% python3 -q
>>> import numpy as np
>>> np.set_printoptions(suppress=True, linewidth=200)
>>> m1 = np.load("x.npy")
>>> print(m1)
[[ 0  0  1]
 [ 0  1  0]
 [-1  0  0]]
>>> x0 = np.array([1, 2, 2])
>>> print(np.round(np.sort(np.abs(np.degrees(np.angle(np.linalg.eigvals(m1))))), 2))
[ 0. 90. 90.]
>>> print(np.round(np.abs(np.linalg.eigvals(m1)), 2))
[1. 1. 1.]
>>> print(m1.T @ (m1 @ x0))
[1 2 2]
>>> M = np.load("arr.npy")
>>> print(M.round(2))
[[-0.25  0.62  0.74]
 [ 0.6  -0.5   0.62]
 [ 0.76  0.61 -0.25]]
>>> # orthonormal columns
>>> x0 = np.array([2, 2, 0])
>>> print(np.round(M.T @ (M @ x0), 2) + 0)
[2. 2. 0.]
>>> print(np.round(np.abs(np.linalg.eigvals(M)), 2))
[1. 1. 1.]
>>> print(3 - np.linalg.matrix_rank(M - np.eye(3), tol=1e-8))
1
>>> print(np.round(np.linalg.norm(x0), 2), round(np.linalg.norm(M @ x0), 2))
2.83 2.83
>>> print(np.round(np.linalg.inv(M), 2))
[[-0.25  0.6   0.76]
 [ 0.62 -0.5   0.61]
 [ 0.74  0.62 -0.25]]
>>> x0 = np.array([2, 1, 1])
>>> target = M @ x0
>>> print(target.round(2))
[0.86 1.33 1.87]
>>> print(np.round(np.linalg.solve(M, target), 2))
[2. 1. 1.]
>>> print(np.round(np.linalg.solve(M, M[:, 2]), 2) + 0)
[0. 0. 1.]
>>> print(np.round(np.linalg.solve(M, 3 * target), 2))
[6. 3. 3.]
>>> print(np.round(np.linalg.solve(M.T, M[1]), 2) + 0)
[0. 1. 0.]
